>>> import numpy as np
>>> import numpy.linalg as la
>>> np.set_printoptions(suppress=True, linewidth=200)
>>> def rnd(a):
...     return np.round(a, 4) + 0
... 
>>> A = np.load("arr.npy")
>>> A
array([[ 3.,  7., -6.,  6.],
       [ 0.,  2., -2.,  2.],
       [ 0.,  5., -3.,  4.],
       [ 0., -1.,  2., -1.]])
>>> rng = np.random.default_rng(58097)
>>> idx = rng.permutation(4)
>>> A2 = A[:, idx] * rng.choice([-1, 1], 4)
>>> A2
array([[-7., -6., -6., -3.],
       [-2., -2., -2., -0.],
       [-5., -4., -3., -0.],
       [ 1.,  1.,  2., -0.]])
>>> Uu, _, Vt = la.svd(A.T @ A2)
>>> idx
array([1, 3, 2, 0])
>>> rnd(la.lstsq(A, A2)[0])
array([[ 0.,  0.,  0., -1.],
       [-1.,  0.,  0.,  0.],
       [ 0.,  0.,  1.,  0.],
       [ 0., -1.,  0.,  0.]])
>>> x = np.array([-3, -3, -3, 3])
>>> target = A2 @ x
>>> target
array([ 48.,  18.,  36., -12.])
>>> rnd(la.solve(A2, A2[:, 3]))
array([0., 0., 0., 1.])
>>> rnd(la.det(A))
np.float64(6.0)
>>> rnd(np.abs(la.eigvals(A)).max())
np.float64(3.0)
>>> rnd(la.matrix_power(A, 2))
array([[ 9., -1., -2.,  2.],
       [ 0., -8.,  6., -6.],
       [ 0., -9.,  7., -6.],
       [ 0.,  9., -6.,  7.]])
>>> (A + A.T) / 2
array([[ 3. ,  3.5, -3. ,  3. ],
       [ 3.5,  2. ,  1.5,  0.5],
       [-3. ,  1.5, -3. ,  3. ],
       [ 3. ,  0.5,  3. , -1. ]])
>>> np.allclose(A, A.T)
False
>>> arr = 2 * np.eye(15) + np.eye(15, k=1)
>>> arr
array([[2., 1., 0., 0., 0., 0., 0., 0., 0., 0., 0., 0., 0., 0., 0.],
       [0., 2., 1., 0., 0., 0., 0., 0., 0., 0., 0., 0., 0., 0., 0.],
       [0., 0., 2., 1., 0., 0., 0., 0., 0., 0., 0., 0., 0., 0., 0.],
       [0., 0., 0., 2., 1., 0., 0., 0., 0., 0., 0., 0., 0., 0., 0.],
       [0., 0., 0., 0., 2., 1., 0., 0., 0., 0., 0., 0., 0., 0., 0.],
       [0., 0., 0., 0., 0., 2., 1., 0., 0., 0., 0., 0., 0., 0., 0.],
       [0., 0., 0., 0., 0., 0., 2., 1., 0., 0., 0., 0., 0., 0., 0.],
       [0., 0., 0., 0., 0., 0., 0., 2., 1., 0., 0., 0., 0., 0., 0.],
       [0., 0., 0., 0., 0., 0., 0., 0., 2., 1., 0., 0., 0., 0., 0.],
       [0., 0., 0., 0., 0., 0., 0., 0., 0., 2., 1., 0., 0., 0., 0.],
       [0., 0., 0., 0., 0., 0., 0., 0., 0., 0., 2., 1., 0., 0., 0.],
       [0., 0., 0., 0., 0., 0., 0., 0., 0., 0., 0., 2., 1., 0., 0.],
       [0., 0., 0., 0., 0., 0., 0., 0., 0., 0., 0., 0., 2., 1., 0.],
       [0., 0., 0., 0., 0., 0., 0., 0., 0., 0., 0., 0., 0., 2., 1.],
       [0., 0., 0., 0., 0., 0., 0., 0., 0., 0., 0., 0., 0., 0., 2.]])
>>> rnd(la.norm(A, 2))
np.float64(13.8965)
>>> la.norm(A, axis=1).argmax()
np.int64(0)
>>> rnd(la.norm(A[1] - A[0]))
np.float64(8.124)
>>> rnd(la.norm(A, axis=1))
array([11.4018,  3.4641,  7.0711,  2.4495])
>>> rnd(la.norm(A[1], 1)), rnd(la.norm(A[1], np.inf))
(np.float64(6.0), np.float64(2.0))
